$ python3 -q
>>> import numpy as np
>>> from numpy import linalg as LA
>>> np.set_printoptions(precision=2, suppress=True, linewidth=100)
>>> rd = lambda a: np.round(a, 2) + 0
>>> M = np.array([[-3, 1, 1, 2], [1, -3, 1, 1], [1, 1, -3, 1], [2, 1, 1, -3]])
>>> print(M)
[[-3  1  1  2]
 [ 1 -3  1  1]
 [ 1  1 -3  1]
 [ 2  1  1 -3]]
>>> w, evecs = LA.eig(M)
>>> print(rd(np.sort(LA.eigvals(M.T))))
[-5.   -4.   -3.56  0.56]
>>> print(rd(np.prod(w)))
-40.0
>>> print(rd(M @ evecs[:, 0] - w[0] * evecs[:, 0]))
[0. 0. 0. 0.]
>>> print(rd(np.sort(LA.eigvals(M @ M))))
[ 0.32 12.68 16.   25.  ]
>>> W1 = np.array([[-3, 1], [3, -3], [0, 1], [0, 0]])
>>> c = np.array([9, 9])
>>> act = np.maximum(M @ W1 + c, 0)
>>> print(act)
[[21  4]
 [ 0 20]
 [ 9  4]
 [ 6  9]]
>>> print((act > 0).mean(axis=0))
[0.75 1.  ]
>>> cent = np.array([[3, 1, 3], [1, -1, -2]])
>>> print(act @ cent)
[[ 67  17  55]
 [ 20 -20 -40]
 [ 31   5  19]
 [ 27  -3   0]]
>>> print(W1 @ cent)
[[ -8  -4 -11]
 [  6   6  15]
 [  1  -1  -2]
 [  0   0   0]]
>>> q, evecs = LA.qr(M[:, :1])[0], LA.qr(M[:, 1:])[0]
>>> sigma = LA.svd(q.T @ evecs, compute_uv=False)
>>> print(rd(np.degrees(np.arccos(sigma.clip(0, 1)))))
[14.81]
>>> print(rd(sigma))
[0.97]
>>> blk = np.stack([M, 4 * M, M[::-1]])
>>> print(LA.matrix_rank(blk))
[4 4 4]
>>> print(LA.matrix_rank(blk.reshape(3, -1)))
2
>>> print(blk.shape)
(3, 4, 4)
>>> print(rd(LA.det(blk)))
[   -40. -10240.    -40.]
>>> print(np.einsum("bij,cij->bc", blk, blk))
[[  54  216  -28]
 [ 216  864 -112]
 [ -28 -112   54]]
>>> ang = np.radians(174)
>>> R = np.eye(4)
>>> R[0, 0] = R[2, 2] = np.cos(ang)
>>> R[0, 2], R[2, 0] = -np.sin(ang), np.sin(ang)
>>> print(rd(R))
[[-0.99  0.   -0.1   0.  ]
 [ 0.    1.    0.    0.  ]
 [ 0.1   0.   -0.99  0.  ]
 [ 0.    0.    0.    1.  ]]
>>> B = M @ R.T
>>> print(rd(B))
[[ 2.88  1.   -1.31  2.  ]
 [-1.1  -3.   -0.89  1.  ]
 [-0.68  1.    3.09  1.  ]
 [-2.09  1.   -0.79 -3.  ]]
>>> print(rd(LA.svd(M, compute_uv=False)), rd(LA.svd(B, compute_uv=False)))
[5.   4.   3.56 0.56] [5.   4.   3.56 0.56]
>>> print(np.allclose(M @ M.T, B @ B.T))
True
>>> print(rd(LA.det(R)), rd(np.trace(R)))
1.0 0.01
>>> X = np.array([[0.0, -2.0, -1.0, 0.0, -2.0, 0.0],
...     [-2.0, 3.0, 2.0, 0.0, 4.0, 0.0],
...     [-1.0, 2.0, 0.0, 0.0, 2.0, 0.0],
...     [0.0, 0.0, 0.0, -1.0, 0.0, 0.0],
...     [-2.0, 4.0, 2.0, 0.0, 3.0, 0.0],
...     [0.0, 0.0, 0.0, 0.0, 0.0, -1.0]])
>>> print(X)
[[ 0. -2. -1.  0. -2.  0.]
 [-2.  3.  2.  0.  4.  0.]
 [-1.  2.  0.  0.  2.  0.]
 [ 0.  0.  0. -1.  0.  0.]
 [-2.  4.  2.  0.  3.  0.]
 [ 0.  0.  0.  0.  0. -1.]]
>>> B = LA.inv(M)
>>> print(rd(LA.det(M) * LA.det(B)))
1.0
>>> print(rd(B))
[[0.4  0.5  0.5  0.6 ]
 [0.5  0.12 0.37 0.5 ]
 [0.5  0.38 0.12 0.5 ]
 [0.6  0.5  0.5  0.4 ]]
>>> print(rd(LA.det(M) * B))
[[-16. -20. -20. -24.]
 [-20.  -5. -15. -20.]
 [-20. -15.  -5. -20.]
 [-24. -20. -20. -16.]]
>>> print(rd(LA.slogdet(M)[0]))
-1.0
>>> B = np.array([[3, -2, 4, 3, 1, 5],
...     [1, 4, 4, 1, 0, 5],
...     [-4, -5, -5, 1, 1, -1],
...     [4, 3, 2, 1, 0, -2],
...     [2, 4, 1, 3, -2, 2],
...     [-3, -3, 3, 0, -1, -3]])
>>> B[-1] = B[0]
>>> K = B + 0.1 * np.eye(6)
>>> print(K)
[[ 3.1 -2.   4.   3.   1.   5. ]
 [ 1.   4.1  4.   1.   0.   5. ]
 [-4.  -5.  -4.9  1.   1.  -1. ]
 [ 4.   3.   2.   1.1  0.  -2. ]
 [ 2.   4.   1.   3.  -1.9  2. ]
 [ 3.  -2.   4.   3.   1.   5.1]]
>>> print(LA.cond(K) > 100)
True
>>> print([round(float(x), 2) for x in LA.svd(K, compute_uv=False)[:3]])
[14.47, 9.0, 4.81]
>>> print(LA.matrix_rank(K, rtol=0.1))
4
>>> print(np.all(LA.eigvalsh(X) > 0))
False
>>> arr = np.load("a.npy")
>>> print(rd(arr))
[[-1.56 -0.07 -0.06  0.09 -0.41 -0.49  0.09 -0.28]
 [-0.07 -0.96 -0.29  0.79 -0.02 -0.18  0.42  0.  ]
 [-0.06 -0.29 -0.19 -0.65  0.19  0.24 -0.23  0.47]
 [ 0.09  0.79 -0.65 -0.68 -0.48  0.24  0.08  0.09]
 [-0.41 -0.02  0.19 -0.48 -1.17  0.19 -0.51 -0.12]
 [-0.49 -0.18  0.24  0.24  0.19 -0.5  -0.4   0.11]
 [ 0.09  0.42 -0.23  0.08 -0.51 -0.4  -0.52  0.16]
 [-0.28  0.    0.47  0.09 -0.12  0.11  0.16 -0.42]]
>>> w, evecs = LA.eigh(arr)
>>> x0 = np.array([2, 0, 2, 1, -3, -1, 0, 0])
>>> print(rd(evecs * np.maximum(w, 0) @ evecs.T))
[[ 0.02  0.05 -0.08  0.07 -0.04 -0.04  0.05 -0.02]
 [ 0.05  0.14 -0.21  0.17 -0.11 -0.1   0.14 -0.05]
 [-0.08 -0.21  0.33 -0.26  0.16  0.15 -0.21  0.08]
 [ 0.07  0.17 -0.26  0.21 -0.13 -0.12  0.17 -0.07]
 [-0.04 -0.11  0.16 -0.13  0.08  0.07 -0.11  0.04]
 [-0.04 -0.1   0.15 -0.12  0.07  0.07 -0.1   0.04]
 [ 0.05  0.14 -0.21  0.17 -0.11 -0.1   0.14 -0.05]
 [-0.02 -0.05  0.08 -0.07  0.04  0.04 -0.05  0.02]]
>>> print(rd(LA.eigvalsh(arr[1:, 1:])))
[-2.   -1.27 -1.   -1.   -0.13  0.    0.95]
>>> B = np.array([[2, -3, -1, -1, 5, 7, 4, -5],
...     [-9, 4, -1, 4, -5, 2, 3, 3],
...     [-1, 6, 5, -6, 6, -4, -6, -2]])
>>> W0 = B.T @ B
>>> print(W0)
[[ 86 -48   2 -32  49   0 -13 -35]
 [-48  61  29 -17   1 -37 -36  15]
 [  2  29  27 -33  30 -29 -37  -8]
 [-32 -17 -33  53 -61  25  44  29]
 [ 49   1  30 -61  86   1 -31 -52]
 [  0 -37 -29  25   1  69  58 -21]
 [-13 -36 -37  44 -31  58  61   1]
 [-35  15  -8  29 -52 -21   1  38]]
>>> u = np.array([2, 3])
>>> print(np.polyval(u, W0[6]))
[-23 -69 -71  91 -59 119 125   5]
>>> print(np.convolve(W0[6], u))
[ -26 -111 -182  -23   70   23  296  185    3]
>>> x0 = np.array([2, 3, 1, 1, 1, 0, 2, 1])
>>> h = np.maximum(W0 @ x0, 0)
>>> print(W0.T @ h)
[   60  3622  3398 -4382  4645 -2506 -4071 -1803]
>>> print(np.maximum(W0 @ x0, 0) - np.maximum(-W0 @ x0, 0))
[-14  43  33 -39  42 -19 -35 -16]
>>> print(np.flatnonzero(h > 1e-9))
[1 2 4]
>>> print(h)
[ 0 43 33  0 42  0  0  0]
>>> print(rd(np.tanh(W0 @ x0)))
[-1.  1.  1. -1.  1. -1. -1. -1.]
>>> print(W0 * (h > 1e-9)[:, None])
[[  0   0   0   0   0   0   0   0]
 [-48  61  29 -17   1 -37 -36  15]
 [  2  29  27 -33  30 -29 -37  -8]
 [  0   0   0   0   0   0   0   0]
 [ 49   1  30 -61  86   1 -31 -52]
 [  0   0   0   0   0   0   0   0]
 [  0   0   0   0   0   0   0   0]
 [  0   0   0   0   0   0   0   0]]
>>> blk = np.stack([W0, 5 * W0, W0[::-1]])
>>> print(rd(LA.det(blk)))
[0. 0. 0.]
>>> print(blk.sum(axis=0))
[[ 481 -273    4 -163  242  -21  -77 -172]
 [-301  330  137  -58  -25 -164 -155   91]
 [  12  137  133 -173  181 -105 -164  -69]
 [-143 -101 -168  257 -280  151  233  122]
 [ 262  -11  147 -313  455   31 -142 -283]
 [   2 -193 -147  117   36  385  311 -134]
 [-126 -155 -193  247 -185  311  330   21]
 [-124   42  -46  142 -263 -126   -7  193]]
>>> print(LA.matrix_rank(blk))
[3 3 3]
>>> print(LA.matrix_rank(blk.reshape(3, -1)))
2
>>> print((blk @ W0.T).shape)
(3, 8, 8)
